% python3 -q
>>> import numpy as np
>>> from numpy import linalg as LA
>>> np.set_printoptions(precision=3, suppress=True, linewidth=120, sign=" ")
>>> arr = np.array([[277, 149, 46, 116, 80, 91, 206],
...     [149, 138, 26, 62, 55, 70, 145],
...     [46, 26, 22, 40, 20, 23, 44],
...     [116, 62, 40, 102, 36, 43, 114],
...     [80, 55, 20, 36, 32, 37, 73],
...     [91, 70, 23, 43, 37, 44, 87],
...     [206, 145, 44, 114, 73, 87, 217]])
>>> arr
array([[ 277,  149,   46,  116,   80,   91,  206],
       [ 149,  138,   26,   62,   55,   70,  145],
       [  46,   26,   22,   40,   20,   23,   44],
       [ 116,   62,   40,  102,   36,   43,  114],
       [  80,   55,   20,   36,   32,   37,   73],
       [  91,   70,   23,   43,   37,   44,   87],
       [ 206,  145,   44,  114,   73,   87,  217]])
>>> # symmetric
>>> rank = LA.matrix_rank(arr)
>>> rank
np.int64(5)
>>> null = LA.svd(arr)[2][rank:].T
>>> LA.matrix_rank(arr.T @ arr), LA.matrix_rank(arr @ arr.T)
(np.int64(5), np.int64(5))
>>> [int(LA.matrix_rank(arr[:, :j + 1])) for j in range(7)]
[1, 2, 3, 4, 5, 5, 5]
>>> s = 20 * 0.9 ** np.arange(5)
>>> O, _ = LA.qr(np.array([[-0.1, -1.5, -0.7, -0.9, -0.4],
...     [2.1, 1.6, 0.4, 0.4, -0.3],
...     [1.0, 0.1, 1.1, -2.2, 0.2],
...     [-0.3, -0.9, 0.3, -0.7, -0.7],
...     [-0.2, 0.6, 0.0, 0.4, -0.7]]))
>>> rng = np.random.default_rng(9496)
>>> mat = rng.normal(size=(19, 5)) * s @ O
>>> mat
array([[-10.427,  20.096,  10.732,   5.792,   4.601],
       [ -9.783,  34.709, -11.028,   4.602, -16.284],
       [-25.229,   5.82 , -40.573,  18.916,  -0.134],
       [ 12.57 ,  16.959,  -4.875, -21.602,  -7.299],
       [-14.533, -30.205, -14.475,   5.038,   5.618],
       [  0.939,  -8.025,   7.281, -11.308,  -7.001],
       [-36.076,   6.081,  24.929, -12.702,  -0.563],
       [ -1.362,  -6.016,  11.805,   1.478,  16.478],
       [  0.024,   8.883, -12.335,   7.7  ,  24.784],
       [ -0.372,  -1.388, -17.507, -21.611,  13.042],
       [ 10.497,   0.337,   7.822,   2.069,   3.118],
       [-26.647,  43.788, -14.768,  17.578,   0.699],
       [-10.015, -15.034,   7.547,  12.602,  14.972],
       [ -0.52 , -25.576, -28.043,  22.186,  37.237],
       [ 13.332, -21.438,   5.813,   9.521,   3.204],
       [  5.176,  35.239, -23.691,  22.386, -11.755],
       [ 45.34 , -30.798,  11.486,  42.424,  -0.405],
       [ -4.263,   8.461, -21.125,  28.874, -14.849],
       [-24.891,  -7.704,  33.573,  16.221,   4.537]])
>>> B = np.array([[5, 0], [5, 2], [2, 5], [0, 2], [3, 5]])
>>> np.vstack([mat, B.T]).shape
(21, 5)
>>> np.einsum("ij->j", mat)
array([-76.239,  34.189, -67.432, 150.164,  69.999])
>>> LA.matrix_rank(mat @ B)
np.int64(2)
>>> x = np.array([1, 9, -9, 6, -2])
>>> y = mat @ x
>>> np.round(LA.pinv(mat) @ mat, 3) + 0
array([[ 1.,  0.,  0.,  0.,  0.],
       [ 0.,  1.,  0.,  0.,  0.],
       [ 0.,  0.,  1.,  0.,  0.],
       [ 0.,  0.,  0.,  1.,  0.],
       [ 0.,  0.,  0.,  0.,  1.]])
>>> y = y + 0.02 * rng.normal(size=19)
>>> y
array([  99.411,  462.039,  506.08 ,   94.089, -137.102, -190.667, -280.816, -185.854,  187.649,  -11.038,  -50.659,
        604.414, -167.599,   80.342, -181.197,  693.359,  -79.87 ,  464.95 , -308.135])
>>> beta, *_ = LA.lstsq(mat, y)
>>> np.round(mat.T @ (y - mat @ beta), 3) + 0
array([ 0.,  0.,  0.,  0.,  0.])
>>> [round(float(LA.norm(LA.solve(mat.T @ mat + lam * np.eye(5), mat.T @ y))), 2) for lam in (0, 1, 10, 100)]
[14.25, 14.25, 14.23, 14.09]
>>> beta.round()
array([ 1.,  9., -9.,  6., -2.])
>>> beta
array([ 1.,  9., -9.,  6., -2.])
